$ python -q
>>> import numpy as np
>>> import numpy.linalg as la
>>> np.set_printoptions(precision=2, suppress=True, linewidth=120)
>>> W0 = np.loadtxt("out6.csv", delimiter=",")
>>> W0
array([[1., 0., 0., 0.],
       [1., 0., 0., 0.],
       [1., 0., 0., 0.],
       [1., 0., 0., 0.],
       [1., 0., 0., 0.],
       [1., 0., 0., 0.],
       [1., 0., 0., 0.],
       [1., 0., 0., 0.],
       [1., 0., 0., 0.],
       [1., 0., 0., 0.],
       [1., 0., 0., 0.],
       [1., 0., 0., 0.],
       [1., 0., 0., 0.],
       [1., 0., 0., 0.],
       [1., 0., 0., 0.],
       [1., 0., 0., 0.],
       [1., 0., 0., 0.],
       [1., 0., 0., 0.],
       [1., 0., 0., 0.],
       [1., 0., 0., 0.],
       [1., 0., 0., 0.],
       [1., 0., 0., 0.],
       [1., 0., 0., 0.],
       [1., 0., 0., 0.]])
>>> la.lstsq(W0[:-1].T, W0[-1])[2]
np.int32(1)
>>> np.abs(np.diag(la.qr(W0)[1])) > 1e-9
array([ True, False, False, False])
>>> np.unique(W0.round(6), axis=0).shape
(1, 4)
>>> W0 @ la.pinv(W0) @ W0
array([[1., 0., 0., 0.],
       [1., 0., 0., 0.],
       [1., 0., 0., 0.],
       [1., 0., 0., 0.],
       [1., 0., 0., 0.],
       [1., 0., 0., 0.],
       [1., 0., 0., 0.],
       [1., 0., 0., 0.],
       [1., 0., 0., 0.],
       [1., 0., 0., 0.],
       [1., 0., 0., 0.],
       [1., 0., 0., 0.],
       [1., 0., 0., 0.],
       [1., 0., 0., 0.],
       [1., 0., 0., 0.],
       [1., 0., 0., 0.],
       [1., 0., 0., 0.],
       [1., 0., 0., 0.],
       [1., 0., 0., 0.],
       [1., 0., 0., 0.],
       [1., 0., 0., 0.],
       [1., 0., 0., 0.],
       [1., 0., 0., 0.],
       [1., 0., 0., 0.]])
>>> np.allclose(W0[:-1].T @ la.lstsq(W0[:-1].T, W0[-1])[0], W0[-1])
True
>>> la.norm(W0, axis=0)
array([4.9, 0. , 0. , 0. ])
>>> la.svd(W0, compute_uv=False)
array([4.9, 0. , 0. , 0. ])
>>> W0.T @ W0
array([[24.,  0.,  0.,  0.],
       [ 0.,  0.,  0.,  0.],
       [ 0.,  0.,  0.,  0.],
       [ 0.,  0.,  0.,  0.]])
>>> W0[:, 2] @ W0[:, 0]
np.float64(0.0)
>>> W0.reshape(-1, 2)
array([[1., 0.],
       [0., 0.],
       [1., 0.],
       [0., 0.],
       [1., 0.],
       [0., 0.],
       [1., 0.],
       [0., 0.],
       [1., 0.],
       [0., 0.],
       [1., 0.],
       [0., 0.],
       [1., 0.],
       [0., 0.],
       [1., 0.],
       [0., 0.],
       [1., 0.],
       [0., 0.],
       [1., 0.],
       [0., 0.],
       [1., 0.],
       [0., 0.],
       [1., 0.],
       [0., 0.],
       [1., 0.],
       [0., 0.],
       [1., 0.],
       [0., 0.],
       [1., 0.],
       [0., 0.],
       [1., 0.],
       [0., 0.],
       [1., 0.],
       [0., 0.],
       [1., 0.],
       [0., 0.],
       [1., 0.],
       [0., 0.],
       [1., 0.],
       [0., 0.],
       [1., 0.],
       [0., 0.],
       [1., 0.],
       [0., 0.],
       [1., 0.],
       [0., 0.],
       [1., 0.],
       [0., 0.]])
>>> W0.reshape(2, -1)
array([[1., 0., 0., 0., 1., 0., 0., 0., 1., 0., 0., 0., 1., 0., 0., 0., 1., 0., 0., 0., 1., 0., 0., 0., 1., 0., 0.,
        0., 1., 0., 0., 0., 1., 0., 0., 0., 1., 0., 0., 0., 1., 0., 0., 0., 1., 0., 0., 0.],
       [1., 0., 0., 0., 1., 0., 0., 0., 1., 0., 0., 0., 1., 0., 0., 0., 1., 0., 0., 0., 1., 0., 0., 0., 1., 0., 0.,
        0., 1., 0., 0., 0., 1., 0., 0., 0., 1., 0., 0., 0., 1., 0., 0., 0., 1., 0., 0., 0.]])
>>> W0.ravel(order="F")
array([1., 1., 1., 1., 1., 1., 1., 1., 1., 1., 1., 1., 1., 1., 1., 1., 1., 1., 1., 1., 1., 1., 1., 1., 0., 0., 0., 0.,
       0., 0., 0., 0., 0., 0., 0., 0., 0., 0., 0., 0., 0., 0., 0., 0., 0., 0., 0., 0., 0., 0., 0., 0., 0., 0., 0., 0.,
       0., 0., 0., 0., 0., 0., 0., 0., 0., 0., 0., 0., 0., 0., 0., 0., 0., 0., 0., 0., 0., 0., 0., 0., 0., 0., 0., 0.,
       0., 0., 0., 0., 0., 0., 0., 0., 0., 0., 0., 0.])
>>> blk = W0.reshape(24, 2, -1)
>>> blk.transpose(1, 0, 2)
array([[[1., 0.],
        [1., 0.],
        [1., 0.],
        [1., 0.],
        [1., 0.],
        [1., 0.],
        [1., 0.],
        [1., 0.],
        [1., 0.],
        [1., 0.],
        [1., 0.],
        [1., 0.],
        [1., 0.],
        [1., 0.],
        [1., 0.],
        [1., 0.],
        [1., 0.],
        [1., 0.],
        [1., 0.],
        [1., 0.],
        [1., 0.],
        [1., 0.],
        [1., 0.],
        [1., 0.]],

       [[0., 0.],
        [0., 0.],
        [0., 0.],
        [0., 0.],
        [0., 0.],
        [0., 0.],
        [0., 0.],
        [0., 0.],
        [0., 0.],
        [0., 0.],
        [0., 0.],
        [0., 0.],
        [0., 0.],
        [0., 0.],
        [0., 0.],
        [0., 0.],
        [0., 0.],
        [0., 0.],
        [0., 0.],
        [0., 0.],
        [0., 0.],
        [0., 0.],
        [0., 0.],
        [0., 0.]]])
>>> np.einsum("ihd,jhd->hij", blk, blk).shape
(2, 24, 24)
>>> blk[:, 0]
array([[1., 0.],
       [1., 0.],
       [1., 0.],
       [1., 0.],
       [1., 0.],
       [1., 0.],
       [1., 0.],
       [1., 0.],
       [1., 0.],
       [1., 0.],
       [1., 0.],
       [1., 0.],
       [1., 0.],
       [1., 0.],
       [1., 0.],
       [1., 0.],
       [1., 0.],
       [1., 0.],
       [1., 0.],
       [1., 0.],
       [1., 0.],
       [1., 0.],
       [1., 0.],
       [1., 0.]])
